In [1]: import numpy as np

In [2]: np.set_printoptions(suppress=True, linewidth=200)

In [3]: E = np.loadtxt("a.csv", delimiter=",")

In [4]: E.round(3)
Out[4]: 
array([[ 0.652,  0.139,  0.204,  0.108,  0.393],
       [ 0.139,  0.107, -0.085, -0.19 ,  0.181],
       [ 0.204, -0.085,  0.278,  0.388, -0.04 ],
       [ 0.108, -0.19 ,  0.388,  0.602, -0.204],
       [ 0.393,  0.181, -0.04 , -0.204,  0.361]])

In [5]: np.linalg.lstsq(E[:-1].T, E[-1])[2]
Out[5]: np.int32(2)

In [6]: np.abs(np.diag(np.linalg.qr(E)[1])) > 1e-9
Out[6]: array([ True,  True, False, False, False])

In [7]: round(float(np.trace(np.linalg.pinv(E) @ E)), 3)
Out[7]: 2.0

In [8]: T = np.stack([E, -2 * E, E[::-1]])

In [9]: np.round(np.linalg.norm(T, axis=(1, 2)), 3)
Out[9]: array([1.414, 2.828, 1.414])

In [10]: np.round(np.linalg.det(T), 3) + 0
Out[10]: array([0., 0., 0.])

In [11]: (T @ E.T).shape
Out[11]: (3, 5, 5)

In [12]: np.round(np.einsum("bij,cij->bc", T, T), 3)
Out[12]: 
array([[ 2.   , -4.   ,  0.685],
       [-4.   ,  8.   , -1.37 ],
       [ 0.685, -1.37 ,  2.   ]])

In [13]: r = np.linalg.matrix_rank(E)

In [14]: r
Out[14]: np.int64(2)

In [15]: ns = np.linalg.svd(E)[2][r:].T

In [16]: np.round(ns @ ns.T, 3)
Out[16]: 
array([[ 0.348, -0.139, -0.204, -0.108, -0.393],
       [-0.139,  0.893,  0.085,  0.19 , -0.181],
       [-0.204,  0.085,  0.722, -0.388,  0.04 ],
       [-0.108,  0.19 , -0.388,  0.398,  0.204],
       [-0.393, -0.181,  0.04 ,  0.204,  0.639]])

In [17]: [int(np.linalg.matrix_rank(np.delete(E, i, axis=0))) for i in range(5)]
Out[17]: [2, 2, 2, 2, 2]

In [18]: np.argsort(-np.linalg.norm(E, axis=0).round(6), kind="stable")[:3]
Out[18]: array([0, 3, 4])

In [19]: X = np.array([[-2.0, 1.0, 1.0, 1.0],
    ...:     [1.0, -2.0, 1.0, 1.0],
    ...:     [1.0, 1.0, -2.0, 1.0],
    ...:     [1.0, 1.0, 1.0, -2.0]])

In [20]: vals, V = np.linalg.eigh(X)

In [21]: vec = np.array([1, 2, 2, 2])

In [22]: np.round(V * np.abs(vals) @ V.T, 3)
Out[22]: 
array([[ 2.5, -0.5, -0.5, -0.5],
       [-0.5,  2.5, -0.5, -0.5],
       [-0.5, -0.5,  2.5, -0.5],
       [-0.5, -0.5, -0.5,  2.5]])

In [23]: np.round(np.linalg.eigvalsh(X[1:, 1:]), 3) + 0
Out[23]: array([-3., -3.,  0.])

In [24]: np.all(np.linalg.eigvalsh(X) > 0)
Out[24]: np.False_

In [25]: hat = np.triu(np.array([[-1, 1, -1, 1], [-2, 2, 2, 1], [-1, -2, 0, -1], [1, 2, -1, 0]]), 1) + np.eye(4)

In [26]: out = hat @ X @ np.linalg.inv(hat)

In [27]: out
Out[27]: 
array([[-1.,  0.,  4.,  4.],
       [ 4., -3.,  8.,  8.],
       [ 0.,  0., -3.,  0.],
       [ 1.,  0.,  2., -1.]])

In [28]: out = X[0, 0] * X[1:] - np.outer(X[1:, 0], X[0])

In [29]: out
Out[29]: 
array([[ 0.,  3., -3., -3.],
       [ 0., -3.,  3., -3.],
       [ 0., -3., -3.,  3.]])

In [30]: np.linalg.matrix_rank(out), np.linalg.matrix_rank(X)
Out[30]: (np.int64(3), np.int64(4))

In [31]: data = np.loadtxt("sample5.csv", delimiter=",")

In [32]: data
Out[32]: 
array([[3., 4., 5., 1., 5., 4., 1., 2.],
       [1., 0., 3., 0., 5., 0., 2., 4.],
       [1., 0., 0., 3., 0., 3., 4., 4.],
       [5., 1., 0., 0., 3., 3., 1., 3.],
       [3., 2., 5., 0., 3., 5., 2., 4.],
       [0., 5., 1., 1., 1., 4., 3., 4.],
       [5., 2., 4., 1., 1., 5., 1., 3.],
       [4., 3., 0., 1., 2., 1., 2., 3.],
       [5., 4., 0., 2., 0., 1., 3., 4.],
       [4., 2., 4., 0., 3., 2., 2., 0.]])

In [33]: hat = data @ np.linalg.solve(data.T @ data, data.T)

In [34]: np.round(hat @ data[:, 7], 3) + 0
Out[34]: array([2., 4., 4., 3., 4., 4., 3., 3., 4., 0.])

In [35]: round(float(np.trace(hat)), 3)
Out[35]: 8.0

In [36]: np.round(np.diag(hat), 3)
Out[36]: array([0.949, 0.9  , 0.994, 0.912, 0.589, 0.898, 0.687, 0.334, 0.768, 0.97 ])

In [37]: np.round(np.linalg.eigvalsh(hat), 3) + 0
Out[37]: array([0., 0., 1., 1., 1., 1., 1., 1., 1., 1.])

In [38]: np.allclose(hat @ hat, hat)
Out[38]: True

In [39]: out = np.c_[data[:, :1] @ np.array([[1]]), np.array([-1, 5, 3, -1, 0, -1, 0, -1, -3, -5])]

In [40]: out
Out[40]: 
array([[ 3., -1.],
       [ 1.,  5.],
       [ 1.,  3.],
       [ 5., -1.],
       [ 3.,  0.],
       [ 0., -1.],
       [ 5.,  0.],
       [ 4., -1.],
       [ 5., -3.],
       [ 4., -5.]])

In [41]: np.round(np.linalg.norm(np.linalg.qr(data)[0].T @ out, axis=0) ** 2 / ((out ** 2).sum(axis=0) + 1e-12), 3)
Out[41]: array([1.   , 0.975])

In [42]: np.round(np.linalg.norm(out - data @ np.linalg.lstsq(data, out)[0], axis=0), 3) + 0
Out[42]: array([0.   , 1.354])

In [43]: left, s, Vt = np.linalg.svd(out, full_matrices=False)

In [44]: (s > 1e-8).sum()
Out[44]: np.int64(2)

In [45]: left.shape, s.shape, Vt.shape
Out[45]: ((10, 2), (2,), (2, 2))

In [46]: np.round(left.T @ left, 3) + 0
Out[46]: 
array([[1., 0.],
       [0., 1.]])

In [47]: s.round(3)
Out[47]: array([12.133,  7.196])

In [48]: np.round(np.cumsum(s ** 2) / np.sum(s ** 2), 3)
Out[48]: array([0.74, 1.  ])

In [49]: np.allclose(left * s @ Vt, out)
Out[49]: True

In [50]: theta = np.radians(72)

In [51]: r_ = np.eye(8)

In [52]: r_[4, 4] = r_[7, 7] = np.cos(theta)

In [53]: r_[4, 7], r_[7, 4] = -np.sin(theta), np.sin(theta)

In [54]: r_.round(3)
Out[54]: 
array([[ 1.   ,  0.   ,  0.   ,  0.   ,  0.   ,  0.   ,  0.   ,  0.   ],
       [ 0.   ,  1.   ,  0.   ,  0.   ,  0.   ,  0.   ,  0.   ,  0.   ],
       [ 0.   ,  0.   ,  1.   ,  0.   ,  0.   ,  0.   ,  0.   ,  0.   ],
       [ 0.   ,  0.   ,  0.   ,  1.   ,  0.   ,  0.   ,  0.   ,  0.   ],
       [ 0.   ,  0.   ,  0.   ,  0.   ,  0.309,  0.   ,  0.   , -0.951],
       [ 0.   ,  0.   ,  0.   ,  0.   ,  0.   ,  1.   ,  0.   ,  0.   ],
       [ 0.   ,  0.   ,  0.   ,  0.   ,  0.   ,  0.   ,  1.   ,  0.   ],
       [ 0.   ,  0.   ,  0.   ,  0.   ,  0.951,  0.   ,  0.   ,  0.309]])

In [55]: out = data @ r_.T

In [56]: np.round(np.linalg.svd(data, compute_uv=False), 3), np.round(np.linalg.svd(out, compute_uv=False), 3)
Out[56]: 
(array([22.266,  8.23 ,  6.006,  5.473,  4.639,  3.084,  2.222,  1.577]),
 array([22.266,  8.23 ,  6.006,  5.473,  4.639,  3.084,  2.222,  1.577]))

In [57]: np.allclose(data @ data.T, out @ out.T)
Out[57]: True

In [58]: round(float(np.linalg.det(r_)), 3), round(np.trace(r_), 3)
Out[58]: (1.0, np.float64(6.618))

In [59]: out = np.array([[8, 0, -6],
    ...:     [-3, 0, -5],
    ...:     [-1, 1, 6],
    ...:     [4, 2, -7],
    ...:     [1, 6, 7],
    ...:     [2, 1, -3],
    ...:     [-6, -5, 9],
    ...:     [-8, 0, 0]])

In [60]: np.vstack([data, out.T]).shape
Out[60]: (13, 8)

In [61]: np.einsum("ij,ij->i", data, data)
Out[61]: array([97., 55., 51., 54., 92., 69., 82., 44., 71., 53.])

In [62]: np.linalg.matrix_rank(np.vstack([data, out.T]))
Out[62]: np.int64(8)

In [63]: data @ out
Out[63]: 
array([[  2.,  36.,  17.],
       [-34.,  23.,  65.],
       [-30., -11.,   0.],
       [ 16.,  16., -14.],
       [-18.,  18.,  26.],
       [-53.,  -2.,  -4.],
       [ 15.,  12., -22.],
       [ -5.,   5., -17.],
       [-12., -10., -40.],
       [ 17.,  14.,  23.]])

In [64]: np.einsum("ij->j", data)
Out[64]: array([31., 23., 22.,  9., 23., 28., 21., 31.])

In [65]: J = np.load("out10.npy")

In [66]: J.round(3)
Out[66]: 
array([[ 0.801, -0.199, -0.022, -0.421, -0.376],
       [-0.199,  0.801, -0.022, -0.421, -0.376],
       [-0.022, -0.022,  0.998, -0.047, -0.042],
       [-0.421, -0.421, -0.047,  0.112, -0.795],
       [-0.376, -0.376, -0.042, -0.795,  0.289]])

In [67]: r0 = np.array([1, 8, 2])

In [68]: np.round(np.cross(J[1, :3], J[0, :3]), 3)
Out[68]: array([-0.022, -0.022, -0.601])

In [69]: np.round(np.correlate(J[1], J[0], "full"), 3) + 0
Out[69]: array([ 0.075, -0.218, -0.324,  0.19 ,  0.   ,  0.813,  0.074, -0.262, -0.301])

In [70]: vals, V = np.linalg.eig(J)

In [71]: vals.round(3)
Out[71]: array([-1.,  1.,  1.,  1.,  1.])

In [72]: round(np.prod(vals), 3)
Out[72]: np.float64(-1.0)

In [73]: arr = np.load("mat.npy")

In [74]: arr
Out[74]: 
array([[-26, -51,   2, -43, -57, -66, -26,  -3, -14],
       [-23, -63, -25, -13, -27, -27,  -2, -18, -29],
       [ -4,  26,  -2,  20,  33,  22,  -2,   7,  10],
       [ 37,  -8,  25, -10, -23, -13,  16,   8,  -5],
       [  4,   9,   2,   1,   2,   6,   2,   0,   4],
       [-42, -52, -36, -12, -19, -20, -12, -23, -22],
       [-37, -57, -29, -26, -39, -33, -13, -24, -22],
       [ 45,  40,  51, -15, -17, -13,   3,  26,  22],
       [ 12,  17,  -2,   3,   2,  22,  12,  -8,   6],
       [ 37,  52,  33,   3,   8,  17,   9,  17,  24]])

In [75]: left, s, Vt = np.linalg.svd(arr)

In [76]: np.argmax(s[:-1] / (s[1:] + 1e-6)) + 1
Out[76]: np.int64(4)

In [77]: out = left[:, :4] @ np.diag(s[:4]) @ Vt[:4]

In [78]: out.round(3) + 0
Out[78]: 
array([[-26., -51.,   2., -43., -57., -66., -26.,  -3., -14.],
       [-23., -63., -25., -13., -27., -27.,  -2., -18., -29.],
       [ -4.,  26.,  -2.,  20.,  33.,  22.,  -2.,   7.,  10.],
       [ 37.,  -8.,  25., -10., -23., -13.,  16.,   8.,  -5.],
       [  4.,   9.,   2.,   1.,   2.,   6.,   2.,   0.,   4.],
       [-42., -52., -36., -12., -19., -20., -12., -23., -22.],
       [-37., -57., -29., -26., -39., -33., -13., -24., -22.],
       [ 45.,  40.,  51., -15., -17., -13.,   3.,  26.,  22.],
       [ 12.,  17.,  -2.,   3.,   2.,  22.,  12.,  -8.,   6.],
       [ 37.,  52.,  33.,   3.,   8.,  17.,   9.,  17.,  24.]])

In [79]: np.linalg.matrix_rank(arr, rtol=0.05)
Out[79]: np.int64(4)

In [80]: np.round(np.abs(arr - out).max(), 3)
Out[80]: np.float64(0.0)

In [81]: vals, V = np.linalg.eigh(J)

In [82]: vec = np.array([2, 2, 3, 3, 1])

In [83]: round(vec @ J @ vec / (vec @ vec), 3), np.round(vals[0], 3), round(vals[-1], 3)
Out[83]: (np.float64(-0.163), np.float64(-1.0), np.float64(1.0))

In [84]: np.round(V * np.abs(vals) @ V.T, 3) + 0
Out[84]: 
array([[1., 0., 0., 0., 0.],
       [0., 1., 0., 0., 0.],
       [0., 0., 1., 0., 0.],
       [0., 0., 0., 1., 0.],
       [0., 0., 0., 0., 1.]])

In [85]: np.round(np.linalg.eigvalsh(J[1:, 1:]), 3)
Out[85]: array([-0.801,  1.   ,  1.   ,  1.   ])

In [86]: np.round(np.abs(J).sum(axis=1).max(), 3), np.round(np.abs(vals).max(), 3)
Out[86]: (np.float64(1.878), np.float64(1.0))

In [87]: r = np.linalg.matrix_rank(arr)

In [88]: r
Out[88]: np.int64(4)

In [89]: ns = np.linalg.svd(arr)[2][r:].T

In [90]: [int(np.linalg.matrix_rank(np.delete(arr, i, axis=0))) for i in range(10)]
Out[90]: [4, 4, 4, 4, 4, 4, 4, 4, 4, 4]

In [91]: [int(np.linalg.matrix_rank(arr[:i])) for i in range(1, len(arr) + 1)]
Out[91]: [1, 2, 3, 4, 4, 4, 4, 4, 4, 4]

In [92]: out = arr[0, 0] * arr[1:] - np.outer(arr[1:, 0], arr[0])

In [93]: out
Out[93]: 
array([[    0,   465,   696,  -651,  -609,  -816,  -546,   399,   432],
       [    0,  -880,    60,  -692, -1086,  -836,   -52,  -194,  -316],
       [    0,  2095,  -724,  1851,  2707,  2780,   546,   -97,   648],
       [    0,   -30,   -60,   146,   176,   108,    52,    12,   -48],
       [    0,  -790,  1020, -1494, -1900, -2252,  -780,   472,   -16],
       [    0,  -405,   828,  -915, -1095, -1584,  -624,   513,    54],
       [    0,  1255, -1416,  2325,  3007,  3308,  1092,  -541,    58],
       [    0,   170,    28,   438,   632,   220,     0,   244,    12],
       [    0,   535,  -932,  1513,  1901,  2000,   728,  -331,  -106]])

In [94]: np.flatnonzero(~out.round(6).any(axis=1))
Out[94]: array([], dtype=int64)

In [95]: np.linalg.matrix_rank(out), np.linalg.matrix_rank(arr)
Out[95]: (np.int64(3), np.int64(4))
